% ipython --no-banner

In [1]: import numpy as np

In [2]: np.set_printoptions(suppress=True, linewidth=100)

In [3]: mat = np.load("out12.npy")

In [4]: mat
Out[4]: 
array([[-1, -1, -5,  7],
       [ 0,  0, -4,  8],
       [-1, -1, -5,  7]])

In [5]: # column 1 repeats column 0

In [6]: x = np.array([-5, 0, 1, -3])

In [7]: mat * x
Out[7]: 
array([[  5,   0,  -5, -21],
       [  0,   0,  -4, -24],
       [  5,   0,  -5, -21]])

In [8]: mat @ np.ones(4)
Out[8]: array([0., 4., 0.])

In [9]: (mat @ x).argmax()
Out[9]: np.int64(0)

In [10]: mat @ np.eye(4)[0]
Out[10]: array([-1.,  0., -1.])

In [11]: mat @ (2 * x)
Out[11]: array([-42, -56, -42])

In [12]: U, s, vt = np.linalg.svd(mat, full_matrices=False)

In [13]: np.round(np.abs(vt[0]), 2)
Out[13]: array([0.08, 0.08, 0.53, 0.84])

In [14]: s.round(2) + 0
Out[14]: array([15.14,  1.63,  0.  ])

In [15]: K = np.array([[8.98, 3.72, -4.05],
    ...:     [1.21, 0.3, -3.46],
    ...:     [-0.26, -3.43, 2.45],
    ...:     [-3.34, -1.25, -6.67],
    ...:     [-0.4, -6.36, -1.95],
    ...:     [-5.68, -1.1, 1.92],
    ...:     [-8.75, -6.17, 1.84],
    ...:     [-1.65, -0.84, -1.98],
    ...:     [-5.0, -4.73, 0.49],
    ...:     [-0.14, 13.33, 14.61],
    ...:     [-5.31, 3.35, -3.32],
    ...:     [1.83, -6.7, -6.57],
    ...:     [5.13, 9.97, 10.71]])

In [16]: x = np.array([1, 3, 0])

In [17]: target = K @ x

In [18]: b, lr = np.zeros(3), 1 / np.linalg.norm(K, 2) ** 2

In [19]: for i in range(60):
    ...:     b -= lr * K.T @ (K @ b - target)
    ...:     if i % 10 == 0: print(i, round(np.linalg.norm(K @ b - target), 2))
    ...: 
0 21.0
10 3.62
20 0.96
30 0.26
40 0.07
50 0.02

In [20]: b.round(2) + 0
Out[20]: array([1., 3., 0.])

In [21]: round(float(np.linalg.cond(K)), 2)
Out[21]: 2.84

In [22]: q, evecs = np.linalg.qr(K[:, :2])[0], np.linalg.qr(K[:, 2:])[0]

In [23]: s = np.linalg.svd(q.T @ evecs, compute_uv=False)

In [24]: s.round(2)
Out[24]: array([0.72])

In [25]: round(np.linalg.norm(q @ q.T - evecs @ evecs.T, 2), 2)
Out[25]: np.float64(1.0)

In [26]: np.round(np.degrees(np.arccos(s.clip(0, 1))), 2)
Out[26]: array([43.99])

In [27]: x = np.array([3, 3, 1])

In [28]: target = K @ x

In [29]: np.round(np.linalg.pinv(K) @ K, 2) + 0
Out[29]: 
array([[1., 0., 0.],
       [0., 1., 0.],
       [0., 0., 1.]])

In [30]: np.round(np.linalg.solve(K.T @ K, K.T @ target), 2)
Out[30]: array([3., 3., 1.])

In [31]: np.round(np.linalg.lstsq(K, target)[0], 2)
Out[31]: array([3., 3., 1.])

In [32]: rng = np.random.default_rng(44974)

In [33]: target = target + 0.02 * rng.normal(size=13)

In [34]: target.round(2)
Out[34]: 
array([ 34.02,   1.07,  -8.6 , -20.38, -22.25, -18.41, -42.9 ,  -9.46, -28.69,  54.2 ,  -9.18,
       -21.2 ,  55.99])

In [35]: b, *_ = np.linalg.lstsq(K, target)

In [36]: b.round()
Out[36]: array([3., 3., 1.])

In [37]: Xs = K - K.mean(axis=0)

In [38]: evecs = np.linalg.svd(Xs)[2][:2]

In [39]: other = Xs - Xs @ evecs.T @ evecs

In [40]: np.round(np.linalg.norm(other) / np.linalg.norm(Xs), 2)
Out[40]: np.float64(0.29)

In [41]: np.round(np.diag(evecs.T @ evecs), 2)
Out[41]: array([0.75, 0.55, 0.71])

In [42]: np.round(np.cov(Xs @ evecs.T, rowvar=False), 2) + 0
Out[42]: 
array([[67.59,  0.  ],
       [ 0.  , 25.19]])

In [43]: M = np.loadtxt("test17.csv", delimiter=",")

In [44]: M
Out[44]: 
array([[0., 0., 0.],
       [1., 2., 0.],
       [0., 0., 0.],
       [0., 0., 0.],
       [4., 3., 0.],
       [0., 0., 0.],
       [0., 0., 0.],
       [1., 2., 0.],
       [4., 3., 0.],
       [1., 2., 0.],
       [1., 2., 0.]])

In [45]: # rows and columns are dependent

In [46]: U, s, vt = np.linalg.svd(M)

In [47]: evecs = vt[:(s > 1e-8).sum()]

In [48]: x = M[9] + 3 * M[4] + rng.integers(2) * np.eye(3)[2]

In [49]: x
Out[49]: array([13., 11.,  1.])

In [50]: np.linalg.matrix_rank(np.vstack([M, x]))
Out[50]: np.int64(3)

In [51]: np.argsort(-np.linalg.norm(M, axis=0).round(6), kind="stable")[:3]
Out[51]: array([0, 1, 2])

In [52]: [round(float(x), 2) for x in np.linalg.svd(M, compute_uv=False)[:3]]
Out[52]: [8.19, 1.73, 0.0]

In [53]: np.linalg.cond(M) > 100
Out[53]: np.True_

In [54]: E = np.loadtxt("x.csv", delimiter=",")

In [55]: E
Out[55]: 
array([[ 1.42,  2.11,  4.21],
       [ 1.04, -2.31,  2.46],
       [ 5.16,  7.14, -2.04],
       [ 1.13, -0.53,  3.29],
       [ 1.2 , -3.64,  3.24],
       [ 1.2 , -0.91,  2.85],
       [ 4.38,  7.23, -1.69],
       [ 0.21, -1.77,  4.13],
       [ 2.51, -0.63,  3.18],
       [ 2.58,  6.04, -3.77],
       [ 1.6 ,  4.6 , -3.45],
       [ 2.  ,  7.54, -3.14],
       [ 0.13, -1.18,  5.75],
       [ 2.64, -1.34,  4.24],
       [ 2.57,  8.24, -2.76],
       [ 0.72,  6.25, -2.4 ],
       [ 3.7 ,  6.77, -4.17],
       [ 0.55,  1.26,  2.11],
       [ 3.34,  5.15, -6.11],
       [-0.33,  0.08,  3.19],
       [ 0.31, -2.67,  3.42]])

In [56]: D = np.linalg.norm(E[:, None] - E[None], axis=-1)

In [57]: (D + 1e9 * np.eye(21)).round(6).argmin(axis=1)
Out[57]: array([17, 20,  6,  5, 20,  3,  2, 20, 13, 16,  9, 14,  7,  8, 11, 11,  9, 19, 16,  3,  7])

In [58]: np.linalg.matrix_rank(D ** 2)
Out[58]: np.int64(5)

In [59]: D.shape
Out[59]: (21, 21)

In [60]: np.unravel_index(D.round(6).argmax(), D.shape)
Out[60]: (np.int64(12), np.int64(18))

In [61]: J = np.load("a.npy")

In [62]: J
Out[62]: 
array([[ 0,  2,  0],
       [ 0,  0,  1],
       [-1,  0,  0]])

In [63]: other = J + rng.integers(-2, 3, (3, 1)) @ rng.integers(-2, 3, (1, 3))

In [64]: other
Out[64]: 
array([[-2, -2,  4],
       [ 2,  4, -3],
       [-3, -4,  4]])

In [65]: np.round(np.linalg.svd(other - J, compute_uv=False), 2) + 0
Out[65]: array([10.39,  0.  ,  0.  ])

In [66]: np.linalg.matrix_rank(other - J, tol=1e-8)
Out[66]: np.int64(1)

In [67]: other - J
Out[67]: 
array([[-2, -4,  4],
       [ 2,  4, -4],
       [-2, -4,  4]])

In [68]: np.abs(other - J).sum(axis=1)
Out[68]: array([10, 10, 10])

In [69]: f, v = other[1], other[2]

In [70]: f @ f
Out[70]: np.int64(29)

In [71]: f @ v
Out[71]: np.int64(-34)

In [72]: p = (f @ v) / (f @ f) * f

In [73]: p.round(2)
Out[73]: array([-2.34, -4.69,  3.52])

In [74]: round((v - p) @ f, 2)
Out[74]: np.float64(-0.0)

In [75]: U, s = np.linalg.svd(J)
---------------------------------------------------------------------------
ValueError                                Traceback (most recent call last)
Cell In[75], line 1
----> 1 U, s = np.linalg.svd(J)

ValueError: too many values to unpack (expected 2)

In [76]: U, s, vt = np.linalg.svd(J, full_matrices=False)

In [77]: U.T @ U
Out[77]: 
array([[1., 0., 0.],
       [0., 1., 0.],
       [0., 0., 1.]])

In [78]: U.T @ J @ vt.T
Out[78]: 
array([[2., 0., 0.],
       [0., 1., 0.],
       [0., 0., 1.]])

In [79]: s / s[0]
Out[79]: array([1. , 0.5, 0.5])

In [80]: U.shape, s.shape, vt.shape
Out[80]: ((3, 3), (3,), (3, 3))

In [81]: np.abs(U[:, 0]).round(6).argmax()
Out[81]: np.int64(0)

In [82]: hat = K @ np.linalg.solve(K.T @ K, K.T)

In [83]: np.round(np.linalg.eigvalsh(hat), 2) + 0
Out[83]: array([0., 0., 0., 0., 0., 0., 0., 0., 0., 0., 1., 1., 1.])

In [84]: np.allclose(hat @ hat, hat)
Out[84]: True

In [85]: arr = np.array([[8, 2, 2], [2, 1, 1], [2, 1, 1]])

In [86]: arr
Out[86]: 
array([[8, 2, 2],
       [2, 1, 1],
       [2, 1, 1]])

In [87]: # equal to its transpose

In [88]: try:
    ...:     np.linalg.inv(arr)
    ...: except np.linalg.LinAlgError as e:
    ...:     print(e)
    ...: 
Singular matrix

In [89]: np.linalg.lstsq(arr[:-1].T, arr[-1])[2]
Out[89]: np.int32(2)

In [90]: np.unique(arr.round(6), axis=0).shape
Out[90]: (2, 3)

In [91]: np.abs(np.diag(np.linalg.qr(arr)[1])) > 1e-9
Out[91]: array([ True,  True, False])

In [92]: U, s, vt = np.linalg.svd(arr)

In [93]: evecs = vt[:(s > 1e-8).sum()]

In [94]: x = arr[0] + 5 * arr[1] + rng.integers(2) * np.eye(3)[1]

In [95]: x
Out[95]: array([18.,  8.,  7.])

In [96]: np.allclose(evecs.T @ evecs @ x, x)
Out[96]: False

In [97]: np.round(evecs.T @ evecs, 2) + 0
Out[97]: 
array([[1. , 0. , 0. ],
       [0. , 0.5, 0.5],
       [0. , 0.5, 0.5]])

In [98]: round(np.linalg.norm(x - evecs.T @ evecs @ x), 2)
Out[98]: np.float64(0.71)

In [99]: labels = rng.permutation(3)

In [100]: labels
Out[100]: array([1, 2, 0])

In [101]: other = arr[labels][:, labels]

In [102]: np.trace(other)
Out[102]: np.int64(10)

In [103]: np.round(np.linalg.det(other), 2), round(np.linalg.det(arr[labels]), 2)
Out[103]: (np.float64(0.0), np.float64(0.0))

In [104]: other
Out[104]: 
array([[1, 1, 2],
       [1, 1, 2],
       [2, 2, 8]])

In [105]: np.diag(other)
Out[105]: array([1, 1, 8])

In [106]: np.allclose(other, arr)
Out[106]: False

In [107]: W0 = np.load("block17.npy")

In [108]: W0
Out[108]: 
array([[0, 0, 0],
       [0, 0, 0],
       [0, 0, 0],
       [1, 0, 0]])

In [109]: np.round(W0 @ np.linalg.pinv(W0) @ W0, 2)
Out[109]: 
array([[0., 0., 0.],
       [0., 0., 0.],
       [0., 0., 0.],
       [1., 0., 0.]])

In [110]: round(np.trace(np.linalg.pinv(W0) @ W0), 2)
Out[110]: np.float64(1.0)

In [111]: np.linalg.lstsq(W0[:-1].T, W0[-1])[2]
Out[111]: np.int32(0)

In [112]: feats = np.load("dump.npy")

In [113]: feats.round(2)
Out[113]: 
array([[-1.7 ,  0.82,  0.28, -0.62],
       [-0.39, -1.24, -1.08, -1.07],
       [ 0.62,  1.33, -1.26, -0.5 ],
       [-0.77, -0.11, -1.08,  1.49]])

In [114]: labels = rng.permutation(4)

In [115]: other = feats[:, labels] * rng.choice([-1, 1], 4)

In [116]: other.round(2)
Out[116]: 
array([[ 0.82,  0.62,  1.7 , -0.28],
       [-1.24,  1.07,  0.39,  1.08],
       [ 1.33,  0.5 , -0.62,  1.26],
       [-0.11, -1.49,  0.77,  1.08]])

In [117]: U, _, vt = np.linalg.svd(feats.T @ other)

In [118]: np.round(U @ vt, 2) + 0
Out[118]: 
array([[ 0.,  0., -1.,  0.],
       [ 1.,  0.,  0.,  0.],
       [ 0.,  0.,  0., -1.],
       [ 0., -1.,  0.,  0.]])

In [119]: labels
Out[119]: array([1, 3, 0, 2])
